$ ipython --no-banner

In [1]: import numpy as np

In [2]: from numpy import linalg as LA

In [3]: np.set_printoptions(suppress=True, linewidth=100)

In [4]: rd = lambda a: np.round(a, 2) + 0

In [5]: m1 = np.load("mat.npy")

In [6]: m1
Out[6]: 
array([[ 3, -1,  3, -1,  3, -1],
       [ 3, -1,  3, -1,  3, -1],
       [ 0,  2,  0,  2,  0,  2],
       [ 3, -1,  3, -1,  3, -1],
       [ 3, -1,  3, -1,  3, -1],
       [ 0,  2,  0,  2,  0,  2]])

In [7]: LA.cond(m1) > 100
Out[7]: np.True_

In [8]: LA.matrix_rank(m1, rtol=0.1)
Out[8]: np.int64(2)

In [9]: [round(float(x), 2) for x in LA.svd(m1, compute_uv=False)[:3]]
Out[9]: [11.09, 4.59, 0.0]

In [10]: r = LA.matrix_rank(m1)

In [11]: r
Out[11]: np.int64(2)

In [12]: null = LA.svd(m1)[2][r:].T

In [13]: [int(LA.matrix_rank(m1[:, :j + 1])) for j in range(6)]
Out[13]: [1, 2, 2, 2, 2, 2]

In [14]: null.shape
Out[14]: (6, 4)

In [15]: [int(LA.matrix_rank(np.delete(m1, i, axis=0))) for i in range(6)]
Out[15]: [2, 2, 2, 2, 2, 2]

In [16]: rd(np.sort(np.abs(LA.eigvals(m1))))
Out[16]: array([0., 0., 0., 0., 0., 6.])

In [17]: out = m1 / np.sqrt((m1 ** 2).mean(axis=1, keepdims=True))

In [18]: LA.matrix_rank(out) == LA.matrix_rank(m1)
Out[18]: np.True_

In [19]: rd(LA.norm(out, axis=1))
Out[19]: array([2.45, 2.45, 2.45, 2.45, 2.45, 2.45])

In [20]: LA.matrix_rank(m1 - m1.mean(axis=1, keepdims=True))
Out[20]: np.int64(1)

In [21]: m1 - m1.mean(axis=1, keepdims=True)
Out[21]: 
array([[ 2., -2.,  2., -2.,  2., -2.],
       [ 2., -2.,  2., -2.,  2., -2.],
       [-1.,  1., -1.,  1., -1.,  1.],
       [ 2., -2.,  2., -2.,  2., -2.],
       [ 2., -2.,  2., -2.,  2., -2.],
       [-1.,  1., -1.,  1., -1.,  1.]])

In [22]: F = np.load("dump.npy")

In [23]: F
Out[23]: 
array([[ -1,   7,  -3,  -3,  -3,  -5],
       [ -6,   1,  -2,   9,   6,   8],
       [ -8,   1, -22,  -4,  -6,   9],
       [  8,  -8,   2,   6,   1,  -9],
       [ -9,   3,  -3,  -4, -15,   6],
       [ -8,  -6,  -4,   0,  -7, -15]])

In [24]: out = LA.inv(F)

In [25]: rd(LA.inv(out))
Out[25]: 
array([[ -1.,   7.,  -3.,  -3.,  -3.,  -5.],
       [ -6.,   1.,  -2.,   9.,   6.,   8.],
       [ -8.,   1., -22.,  -4.,  -6.,   9.],
       [  8.,  -8.,   2.,   6.,   1.,  -9.],
       [ -9.,   3.,  -3.,  -4., -15.,   6.],
       [ -8.,  -6.,  -4.,   0.,  -7., -15.]])

In [26]: rd(LA.slogdet(F)[0])
Out[26]: np.float64(-1.0)

In [27]: rd(LA.det(F) * LA.det(out))
Out[27]: np.float64(1.0)

In [28]: rng = np.random.default_rng(4505)

In [29]: out = F + rng.integers(-2, 3, (6, 5)) @ rng.integers(-2, 3, (5, 6))

In [30]: out
Out[30]: 
array([[  2,   4,  -4,  -5, -12,   7],
       [-11,  -2,  -1,  13,   7,   8],
       [ -8,  -1, -23,  -3,  -7,  11],
       [  8,  -5,   1,   8,   4, -13],
       [ -7,   0,  -8,   1, -16,  10],
       [ -8,  -6,  -3,   0,  -8, -13]])

In [31]: LA.matrix_rank(out - F, tol=1e-8)
Out[31]: np.int64(5)

In [32]: rd(LA.svd(out - F, compute_uv=False))
Out[32]: array([17.67,  8.86,  6.37,  2.03,  0.76,  0.  ])

In [33]: Uu, sig, vt = LA.svd(m1)

In [34]: rd(sig)
Out[34]: array([11.09,  4.59,  0.  ,  0.  ,  0.  ,  0.  ])

In [35]: np.argmax(sig[:-1] / (sig[1:] + 1e-6)) + 1
Out[35]: np.int64(2)

In [36]: out = Uu[:, :2] @ np.diag(sig[:2]) @ vt[:2]

In [37]: LA.matrix_rank(m1, rtol=0.05)
Out[37]: np.int64(2)

In [38]: rd(LA.norm(m1 - out, 2)), rd(sig[2])
Out[38]: (np.float64(0.0), np.float64(0.0))

In [39]: rd(np.abs(m1 - out).max())
Out[39]: np.float64(0.0)

In [40]: rd(LA.norm(m1 - out) / LA.norm(m1))
Out[40]: np.float64(0.0)

In [41]: z = rng.permutation(6)

In [42]: out = F[:, z] * rng.choice([-1, 1], 6)

In [43]: out
Out[43]: 
array([[  3,  -1,   7,  -3,   5,   3],
       [ -9,  -6,   1,   6,  -8,   2],
       [  4,  -8,   1,  -6,  -9,  22],
       [ -6,   8,  -8,   1,   9,  -2],
       [  4,  -9,   3, -15,  -6,   3],
       [  0,  -8,  -6,  -7,  15,   4]])

In [44]: Uu, _, vt = LA.svd(F.T @ out)

In [45]: z
Out[45]: array([3, 0, 1, 4, 5, 2])

In [46]: vec = np.array([4, 3, 3, 1, 9, 2])

In [47]: rhs = F @ vec

In [48]: c, lr = np.zeros(6), 1 / LA.norm(F, 2) ** 2

In [49]: for i in range(12):
    ...:     c -= lr * F.T @ (F @ c - rhs)
    ...:     if i % 2 == 0: print(i, round(LA.norm(F @ c - rhs), 2))
    ...: 
0 95.27
2 38.48
4 26.77
6 21.41
8 17.5
10 14.41

In [50]: rd(LA.cond(F))
Out[50]: np.float64(6.37)

In [51]: X = np.loadtxt("case17.csv", delimiter=",")

In [52]: X
Out[52]: 
array([[5., 1., 0., 0., 0., 0.],
       [0., 5., 1., 0., 0., 0.],
       [0., 0., 5., 1., 0., 0.],
       [0., 0., 0., 5., 1., 0.],
       [0., 0., 0., 0., 5., 1.],
       [0., 0., 0., 0., 0., 5.]])

In [53]: rd(LA.det(X))
Out[53]: np.float64(15625.0)

In [54]: (X - X.T) / 2
Out[54]: 
array([[ 0. ,  0.5,  0. ,  0. ,  0. ,  0. ],
       [-0.5,  0. ,  0.5,  0. ,  0. ,  0. ],
       [ 0. , -0.5,  0. ,  0.5,  0. ,  0. ],
       [ 0. ,  0. , -0.5,  0. ,  0.5,  0. ],
       [ 0. ,  0. ,  0. , -0.5,  0. ,  0.5],
       [ 0. ,  0. ,  0. ,  0. , -0.5,  0. ]])

In [55]: np.allclose(X @ X.T, X.T @ X)
Out[55]: False

In [56]: np.allclose(X, X.T)
Out[56]: False

In [57]: X @ X
Out[57]: 
array([[25., 10.,  1.,  0.,  0.,  0.],
       [ 0., 25., 10.,  1.,  0.,  0.],
       [ 0.,  0., 25., 10.,  1.,  0.],
       [ 0.,  0.,  0., 25., 10.,  1.],
       [ 0.,  0.,  0.,  0., 25., 10.],
       [ 0.,  0.,  0.,  0.,  0., 25.]])

In [58]: T = np.stack([X, 3 * X, X[::-1]])

In [59]: np.einsum("bij,cij->bc", T, T)
Out[59]: 
array([[ 155.,  465.,   10.],
       [ 465., 1395.,   30.],
       [  10.,   30.,  155.]])

In [60]: T.sum(axis=0)
Out[60]: 
array([[20.,  4.,  0.,  0.,  0.,  5.],
       [ 0., 20.,  4.,  0.,  5.,  1.],
       [ 0.,  0., 20.,  9.,  1.,  0.],
       [ 0.,  0.,  5., 21.,  4.,  0.],
       [ 0.,  5.,  1.,  0., 20.,  4.],
       [ 5.,  1.,  0.,  0.,  0., 20.]])

In [61]: mat = np.load("block18.npy")

In [62]: rd(mat)
Out[62]: 
array([[-104.54,  -32.26,  -33.15,  -59.61,  -92.21],
       [ -92.26,  -26.27,  -28.49,  -52.37,  -82.62],
       [ -37.06,   -3.49,   -8.48,  -19.91,  -37.96],
       [ -18.57,    1.26,   -2.58,   -9.18,  -21.68],
       [ -16.54,    1.59,   -1.99,   -8.02,  -19.79],
       [ -13.29,    2.  ,   -1.11,   -6.18,  -16.69],
       [  -1.71,    1.1 ,    0.83,   -0.18,   -3.67],
       [  -0.85,    0.66,    0.65,    0.08,   -2.2 ],
       [  -0.42,    0.36,    0.45,    0.13,   -1.28],
       [   0.11,   -0.02,   -0.86,   -0.62,    1.49],
       [  -0.07,    1.08,   -1.84,   -1.62,    2.72],
       [  -0.13,    2.7 ,   -2.41,   -2.34,    3.48],
       [   0.26,    6.94,   -3.01,   -3.35,    4.82],
       [   1.43,   12.79,   -3.09,   -3.92,    6.41],
       [   1.55,   13.25,   -3.07,   -3.94,    6.53],
       [   4.75,   23.97,   -2.28,   -3.87,    9.45],
       [   9.85,   37.55,   -0.51,   -2.8 ,   13.38],
       [  30.48,   81.84,    7.91,    4.23,   27.66],
       [  32.7 ,   86.15,    8.86,    5.09,   29.14]])

In [63]: dist = LA.norm(mat[:, None] - mat[None], axis=-1)

In [64]: np.unravel_index(dist.round(6).argmax(), dist.shape)
Out[64]: (np.int64(0), np.int64(18))

In [65]: dist[1].round(6).argsort(kind="stable")[:4]
Out[65]: array([1, 0, 2, 3])

In [66]: LA.matrix_rank(dist ** 2)
Out[66]: np.int64(5)

In [67]: dist.shape
Out[67]: (19, 19)

In [68]: np.argsort(-LA.norm(mat, axis=0).round(6), kind="stable")[:3]
Out[68]: array([0, 4, 1])

In [69]: LA.matrix_rank(mat, rtol=0.1)
Out[69]: np.int64(2)

In [70]: LA.cond(mat) > 100
Out[70]: np.True_

In [71]: W = np.array([[0, -1, -1],
    ...:     [-1, 2, 2],
    ...:     [-2, -2, -1],
    ...:     [1, 0, 0],
    ...:     [2, -1, -2],
    ...:     [0, 2, 0]])

In [72]: c = np.array([-1, 1, 3])

In [73]: H = np.maximum(F @ W + c, 0)

In [74]: H
Out[74]: 
array([[ 0, 15, 27],
       [23, 23,  1],
       [26, 79, 47],
       [11,  0,  0],
       [ 0, 49, 51],
       [ 0,  0, 17]])

In [75]: Z = np.array([[1, -3], [1, -3], [3, -1]])

In [76]: (H @ Z).round(6).argmax(axis=1)
Out[76]: array([0, 0, 0, 0, 0, 0])

In [77]: W @ Z
Out[77]: 
array([[-4,  4],
       [ 7, -5],
       [-7, 13],
       [ 1, -3],
       [-5, -1],
       [ 2, -6]])

In [78]: feats = np.eye(3, dtype=int)[rng.permutation(3)]

In [79]: feats
Out[79]: 
array([[0, 1, 0],
       [0, 0, 1],
       [1, 0, 0]])

In [80]: LA.matrix_power(feats, 2)
Out[80]: 
array([[0, 0, 1],
       [1, 0, 0],
       [0, 1, 0]])

In [81]: feats.sum(axis=1)
Out[81]: array([1, 1, 1])

In [82]: pr = np.eye(3)[1]

In [83]: for _ in range(6):
    ...:     pr = pr @ feats
    ...:     print(pr.round(2))
    ...: 
[0. 0. 1.]
[1. 0. 0.]
[0. 1. 0.]
[0. 0. 1.]
[1. 0. 0.]
[0. 1. 0.]

In [84]: out = LA.inv(feats)

In [85]: rd(LA.inv(out))
Out[85]: 
array([[0., 1., 0.],
       [0., 0., 1.],
       [1., 0., 0.]])

In [86]: rd(LA.cond(feats))
Out[86]: np.float64(1.0)

In [87]: feats @ out
Out[87]: 
array([[1., 0., 0.],
       [0., 1., 0.],
       [0., 0., 1.]])

In [88]: rd(LA.det(feats) * LA.det(out))
Out[88]: np.float64(1.0)

In [89]: out
Out[89]: 
array([[0., 0., 1.],
       [1., 0., 0.],
       [0., 1., 0.]])

In [90]: data = np.loadtxt("arr.csv", delimiter=",")

In [91]: data
Out[91]: 
array([[ 1., -1.,  1.],
       [ 1.,  0.,  0.],
       [ 1.,  1.,  1.],
       [ 1.,  2.,  4.],
       [ 1.,  3.,  9.],
       [ 1.,  4., 16.]])

In [92]: Uu, sig, vt = LA.svd(data)

In [93]: rd(sig)
Out[93]: array([19.64,  1.86,  1.71])

In [94]: np.argmax(sig[:-1] / (sig[1:] + 1e-6)) + 1
Out[94]: np.int64(1)

In [95]: out = Uu[:, :1] @ np.diag(sig[:1]) @ vt[:1]

In [96]: LA.matrix_rank(data, rtol=0.05)
Out[96]: np.int64(3)

In [97]: rd(np.abs(data - out).max())
Out[97]: np.float64(1.21)

In [98]: rd(LA.norm(data - out) / LA.norm(data))
Out[98]: np.float64(0.13)

In [99]: vec = np.array([1, 2, 1])

In [100]: a = np.maximum(data @ vec, 0)

In [101]: np.flatnonzero(a > 1e-9)
Out[101]: array([1, 2, 3, 4, 5])

In [102]: data.T @ a
Out[102]: array([ 55., 170., 584.])

In [103]: E = np.array([[1.0, 0.4, 0.2, 1.9], [0.1, -0.5, 1.6, -0.3], [-1.4, 0.5, 0.3, 0.5]])

In [104]: E[:, 2] *= 20

In [105]: E
Out[105]: 
array([[ 1. ,  0.4,  4. ,  1.9],
       [ 0.1, -0.5, 32. , -0.3],
       [-1.4,  0.5,  6. ,  0.5]])

In [106]: E.ravel(order="F")
Out[106]: array([ 1. ,  0.1, -1.4,  0.4, -0.5,  0.5,  4. , 32. ,  6. ,  1.9, -0.3,  0.5])

In [107]: T = E.reshape(3, 2, -1)

In [108]: np.einsum("ihd,jhd->hij", T, T).shape
Out[108]: (2, 3, 3)

In [109]: np.swapaxes(T, 1, 2)[1]
Out[109]: 
array([[ 0.1, 32. ],
       [-0.5, -0.3]])

In [110]: rd(np.einsum("ihd,ihd->ih", T, T))
Out[110]: 
array([[   1.16,   19.61],
       [   0.26, 1024.09],
       [   2.21,   36.25]])

In [111]: Uu, sig, vt = LA.svd(E)

In [112]: np.argmax(sig[:-1] / (sig[1:] + 1e-6)) + 1
Out[112]: np.int64(1)

In [113]: out = Uu[:, :1] @ np.diag(sig[:1]) @ vt[:1]

In [114]: LA.matrix_rank(out)
Out[114]: np.int64(1)

In [115]: rd(np.abs(E - out).max())
Out[115]: np.float64(1.9)

In [116]: rd(LA.norm(E - out, 2)), rd(sig[1])
Out[116]: (np.float64(2.21), np.float64(2.21))

In [117]: rd(LA.norm(E - out) / LA.norm(E))
Out[117]: np.float64(0.08)

In [118]: ang = np.radians(45)

In [119]: R = np.eye(4)

In [120]: R[2, 2] = R[0, 0] = np.cos(ang)

In [121]: R[2, 0], R[0, 2] = -np.sin(ang), np.sin(ang)

In [122]: rd(R)
Out[122]: 
array([[ 0.71,  0.  ,  0.71,  0.  ],
       [ 0.  ,  1.  ,  0.  ,  0.  ],
       [-0.71,  0.  ,  0.71,  0.  ],
       [ 0.  ,  0.  ,  0.  ,  1.  ]])

In [123]: out = E @ R.T

In [124]: rd(LA.det(R)), rd(np.trace(R))
Out[124]: (np.float64(1.0), np.float64(3.41))

In [125]: rd(np.abs(out - E).max(axis=0))
Out[125]: array([22.6 ,  0.  ,  9.44,  0.  ])

In [126]: np.allclose(LA.norm(E, axis=1), LA.norm(out, axis=1))
Out[126]: True

In [127]: K = np.loadtxt("out4.csv", delimiter=",")

In [128]: K
Out[128]: 
array([[  1.1 ,  -0.55,   0.33],
       [ -5.35,   1.15,  -1.82],
       [  0.94,  -0.17,   0.33],
       [ 10.23,  -1.41,   3.97],
       [  1.55,  -0.44,   1.02],
       [  2.2 ,  -0.59,   0.68],
       [ -9.94,   2.25,  -3.71],
       [  0.35,  -0.17,   0.66],
       [  0.49,   0.16,  -0.18],
       [  5.07,  -1.21,   1.99],
       [-11.96,   2.52,  -4.92],
       [ -3.76,   0.88,  -1.53],
       [  0.9 ,   0.24,   0.31],
       [ -3.69,   1.45,  -1.12],
       [ -3.36,   1.32,  -1.44],
       [ -5.71,   0.8 ,  -2.1 ],
       [ -2.28,   0.11,  -0.7 ],
       [ -5.53,   1.4 ,  -1.7 ],
       [ -4.16,   1.28,  -2.18],
       [ -3.06,   0.14,  -1.25],
       [  2.6 ,  -1.2 ,   1.22],
       [ -4.09,   0.92,  -1.67],
       [ -2.76,   0.25,  -1.03],
       [  4.68,  -1.11,   1.55],
       [  5.17,  -0.82,   1.95],
       [ -1.26,   0.85,  -0.27],
       [ -1.36,   0.54,  -0.46],
       [ -2.89,  -0.08,  -1.18],
       [  2.61,  -0.84,   1.24],
       [  2.65,  -0.05,   1.17],
       [  5.07,  -1.05,   2.06]])

In [129]: Uu, sig, vt = LA.svd(K)

In [130]: np.argmax(sig[:-1] / (sig[1:] + 1e-6)) + 1
Out[130]: np.int64(1)

In [131]: rd(sig)
Out[131]: array([28.41,  2.07,  1.23])

In [132]: out = Uu[:, :1] @ np.diag(sig[:1]) @ vt[:1]

In [133]: rd(LA.norm(K - out) / LA.norm(K))
Out[133]: np.float64(0.08)

In [134]: LA.matrix_rank(out)
Out[134]: np.int64(1)
